% python3 -q
>>> import numpy as np
>>> np.set_printoptions(precision=1, suppress=True, linewidth=160)
>>> tidy = lambda a: np.round(a, 1) + 0
>>> W0 = np.loadtxt("layer15.csv", delimiter=",")
>>> W0
array([[ 0., -1., -1.,  0.],
       [ 1.,  3., -1.,  0.],
       [ 1.,  0.,  0.,  0.],
       [ 0.,  0.,  0.,  3.]])
>>> # 2 blocks once reordered
>>> tidy(np.linalg.det(W0))
np.float64(12.0)
>>> np.flatnonzero(np.linalg.matrix_power((W0 != 0) + (W0.T != 0) + np.eye(4), 4)[1])
array([0, 1, 2])
>>> (np.linalg.matrix_power((W0 != 0) + (W0.T != 0) + np.eye(4), 4) > 0).astype(int)
array([[1, 1, 1, 0],
       [1, 1, 1, 0],
       [1, 1, 1, 0],
       [0, 0, 0, 1]])
>>> out = np.array([[3, 0, -3], [-3, 0, 0]])
>>> W2 = np.kron(out, W0)
>>> print(np.linalg.matrix_rank(W2))
8
>>> W2
array([[ 0., -3., -3.,  0.,  0., -0., -0.,  0., -0.,  3.,  3., -0.],
       [ 3.,  9., -3.,  0.,  0.,  0., -0.,  0., -3., -9.,  3., -0.],
       [ 3.,  0.,  0.,  0.,  0.,  0.,  0.,  0., -3., -0., -0., -0.],
       [ 0.,  0.,  0.,  9.,  0.,  0.,  0.,  0., -0., -0., -0., -9.],
       [-0.,  3.,  3., -0.,  0., -0., -0.,  0.,  0., -0., -0.,  0.],
       [-3., -9.,  3., -0.,  0.,  0., -0.,  0.,  0.,  0., -0.,  0.],
       [-3., -0., -0., -0.,  0.,  0.,  0.,  0.,  0.,  0.,  0.,  0.],
       [-0., -0., -0., -9.,  0.,  0.,  0.,  0.,  0.,  0.,  0.,  0.]])
>>> tidy(np.linalg.norm(W2, 2)), tidy(np.linalg.norm(out, 2) * np.linalg.norm(W0, 2))
(np.float64(16.5), np.float64(16.5))
>>> F = np.cumsum(np.array([[6, 8, 5],
...     [2, 8, 8],
...     [2, 7, 9],
...     [9, 5, 8],
...     [4, 9, 2],
...     [3, 8, 8],
...     [6, 9, 9],
...     [7, 9, 2],
...     [8, 7, 8],
...     [9, 6, 1],
...     [4, 9, 5],
...     [2, 7, 6],
...     [9, 3, 4],
...     [7, 4, 1],
...     [1, 2, 4],
...     [0, 7, 1],
...     [9, 4, 2],
...     [6, 4, 6],
...     [7, 2, 9],
...     [7, 7, 7],
...     [5, 8, 2],
...     [3, 8, 6],
...     [0, 7, 3]]), axis=0)
>>> F
array([[  6,   8,   5],
       [  8,  16,  13],
       [ 10,  23,  22],
       [ 19,  28,  30],
       [ 23,  37,  32],
       [ 26,  45,  40],
       [ 32,  54,  49],
       [ 39,  63,  51],
       [ 47,  70,  59],
       [ 56,  76,  60],
       [ 60,  85,  65],
       [ 62,  92,  71],
       [ 71,  95,  75],
       [ 78,  99,  76],
       [ 79, 101,  80],
       [ 79, 108,  81],
       [ 88, 112,  83],
       [ 94, 116,  89],
       [101, 118,  98],
       [108, 125, 105],
       [113, 133, 107],
       [116, 141, 113],
       [116, 148, 116]])
>>> P = F @ np.linalg.solve(F.T @ F, F.T)
>>> print(tidy(np.linalg.eigvalsh(P)))
[0. 0. 0. 0. 0. 0. 0. 0. 0. 0. 0. 0. 0. 0. 0. 0. 0. 0. 0. 0. 1. 1. 1.]
>>> np.allclose(P @ P, P)
True
>>> tidy(P @ F[:, 1])
array([  8.,  16.,  23.,  28.,  37.,  45.,  54.,  63.,  70.,  76.,  85.,  92.,  95.,  99., 101., 108., 112., 116., 118., 125., 133., 141., 148.])
>>> tidy(np.trace(P))
np.float64(3.0)
>>> print(tidy(np.diag(P)))
[0.  0.  0.1 0.2 0.1 0.1 0.2 0.1 0.1 0.  0.1 0.2 0.1 0.1 0.1 0.2 0.2 0.1 0.2 0.3 0.2 0.1 0.1]
>>> Xs = F - F.mean(axis=0)
>>> Uu, sigma, vt = np.linalg.svd(Xs, full_matrices=False)
>>> np.searchsorted(np.cumsum(sigma ** 2) / (sigma ** 2).sum(), 0.9) + 1
np.int64(1)
>>> print(tidy(Xs.mean(axis=0)))
[0. 0. 0.]
>>> np.abs(vt[0]).argmax()
np.int64(1)
>>> tidy(vt[0] * np.sign(vt[0, np.abs(vt[0]).argmax()]))
array([0.6, 0.7, 0.5])
>>> cov = np.cov(F, rowvar=False)
>>> print(np.argsort(-F.std(axis=0).round(6), kind="stable"))
[1 0 2]
>>> tidy(F.std(axis=0))
array([36. , 40.7, 31.3])
>>> cov.shape
(3, 3)
>>> X = np.load("arr.npy")
>>> X
array([[ 3.3,  6.3,  4.3, -0.2,  5.3],
       [-0.3,  2.7,  0.7,  2.2,  1.7],
       [-0.6,  2.4,  0.4,  2.4,  1.4],
       [-1. ,  2. ,  0. ,  2.7,  1. ],
       [-3.4, -0.4, -2.4,  4.3, -1.4],
       [-3.1, -0.1, -2.1,  4.1, -1.1],
       [ 2.8,  5.8,  3.8,  0.2,  4.8],
       [-4.8, -1.8, -3.8,  5.2, -2.8],
       [-1.9,  1.1, -0.9,  3.3,  0.1],
       [-2.5,  0.5, -1.5,  3.7, -0.5],
       [-2.7,  0.3, -1.7,  3.8, -0.7],
       [-4.9, -1.9, -3.9,  5.2, -2.9],
       [ 2.3,  5.3,  3.3,  0.4,  4.3],
       [ 2.3,  5.3,  3.3,  0.5,  4.3],
       [-0.6,  2.4,  0.4,  2.4,  1.4],
       [ 5.8,  8.8,  6.8, -1.8,  7.8],
       [-4. , -1. , -3. ,  4.7, -2. ],
       [ 2.8,  5.8,  3.8,  0.1,  4.8],
       [ 0.1,  3.1,  1.1,  1.9,  2.1],
       [-4.9, -1.9, -3.9,  5.3, -2.9],
       [-3.2, -0.2, -2.2,  4.1, -1.2],
       [-8.8, -5.8, -7.8,  7.9, -6.8],
       [-1.4,  1.6, -0.4,  2.9,  0.6],
       [ 0.5,  3.5,  1.5,  1.6,  2.5],
       [ 0.3,  3.3,  1.3,  1.8,  2.3],
       [-1.2,  1.8, -0.2,  2.8,  0.8],
       [-2.4,  0.6, -1.4,  3.6, -0.4]])
>>> Uu, sigma, vt = np.linalg.svd(X)
>>> vecs = vt[:(sigma > 1e-8).sum()]
>>> rng = np.random.default_rng(7270)
>>> x0 = X[5] + -1 * X[15] + rng.integers(2) * np.eye(5)[0]
>>> print(tidy(x0))
[-7.9 -8.9 -8.9  5.9 -8.9]
>>> np.allclose(vecs.T @ vecs @ x0, x0)
False
>>> A = np.load("block6.npy")
>>> print(A)
[[-1  0  0  0  0]
 [ 0  1  0  0  0]
 [ 0  0 -1 -3 -1]
 [ 0  0  3 -3  2]
 [ 0  0  2 -3  2]]
>>> print(tidy(np.linalg.norm(A, "nuc")))
11.9
>>> tidy(np.linalg.norm(A[1], 1)), tidy(np.linalg.norm(A[1], np.inf))
(np.float64(1.0), np.float64(1.0))
>>> print(tidy(np.linalg.norm(A, 2)))
6.3
>>> tidy(np.linalg.norm(A, axis=1))
array([1. , 1. , 3.3, 4.7, 4.1])
>>> out = np.linalg.inv(A)
>>> tidy(np.linalg.det(A) * out)
array([[  9.,   0.,   0.,   0.,   0.],
       [  0.,  -9.,   0.,   0.,   0.],
       [  0.,   0.,   0.,  -9.,   9.],
       [  0.,   0.,   2.,   0.,   1.],
       [  0.,   0.,   3.,   9., -12.]])
>>> (np.abs(out) > 1e-9).astype(int)
array([[1, 0, 0, 0, 0],
       [0, 1, 0, 0, 0],
       [0, 0, 0, 1, 1],
       [0, 0, 1, 0, 1],
       [0, 0, 1, 1, 1]])
>>> np.allclose(out, A.T)
False
